In [1]: import numpy as np

In [2]: np.set_printoptions(precision=2, suppress=True, linewidth=200)

In [3]: J = np.array([[1, 1, 1, 1, -1, -1, -1, -1],
   ...:     [1, -1, 1, -1, -1, 1, -1, 1],
   ...:     [1, -1, 1, -1, 1, -1, 1, -1],
   ...:     [1, 1, -1, -1, -1, -1, 1, 1],
   ...:     [1, -1, -1, 1, 1, -1, -1, 1],
   ...:     [1, 1, -1, -1, 1, 1, -1, -1]])

In [4]: C2 = J.T @ J

In [5]: np.diag(C2)
Out[5]: array([6, 6, 6, 6, 6, 6, 6, 6])

In [6]: np.allclose(C2, C2.T)
Out[6]: True

In [7]: left, sigma, Vt = np.linalg.svd(J, full_matrices=False)

In [8]: sigma / sigma[0]
Out[8]: array([1., 1., 1., 1., 1., 1.])

In [9]: np.round(left.T @ left, 2) + 0
Out[9]: 
array([[1., 0., 0., 0., 0., 0.],
       [0., 1., 0., 0., 0., 0.],
       [0., 0., 1., 0., 0., 0.],
       [0., 0., 0., 1., 0., 0.],
       [0., 0., 0., 0., 1., 0.],
       [0., 0., 0., 0., 0., 1.]])

In [10]: sigma
Out[10]: array([2.83, 2.83, 2.83, 2.83, 2.83, 2.83])

In [11]: left.shape, sigma.shape, Vt.shape
Out[11]: ((6, 6), (6,), (6, 8))

In [12]: print(np.cumsum(sigma ** 2) / np.sum(sigma ** 2))
[0.17 0.33 0.5  0.67 0.83 1.  ]

In [13]: (sigma > 1e-8).sum()
Out[13]: np.int64(6)

In [14]: np.linalg.svd(J, compute_uv=False)
Out[14]: array([2.83, 2.83, 2.83, 2.83, 2.83, 2.83])

In [15]: np.linalg.rank(J)
Traceback (most recent call last):
  Cell In[15], line 1
    np.linalg.rank(J)
AttributeError: module 'numpy.linalg' has no attribute 'rank'


In [16]: np.count_nonzero(J)
Out[16]: np.int64(48)

In [17]: print(np.round(np.linalg.norm(J), 2))
6.93

In [18]: J - J[0]
Out[18]: 
array([[ 0,  0,  0,  0,  0,  0,  0,  0],
       [ 0, -2,  0, -2,  0,  2,  0,  2],
       [ 0, -2,  0, -2,  2,  0,  2,  0],
       [ 0,  0, -2, -2,  0,  0,  2,  2],
       [ 0, -2, -2,  0,  2,  0,  0,  2],
       [ 0,  0, -2, -2,  2,  2,  0,  0]])

In [19]: J.shape
Out[19]: (6, 8)
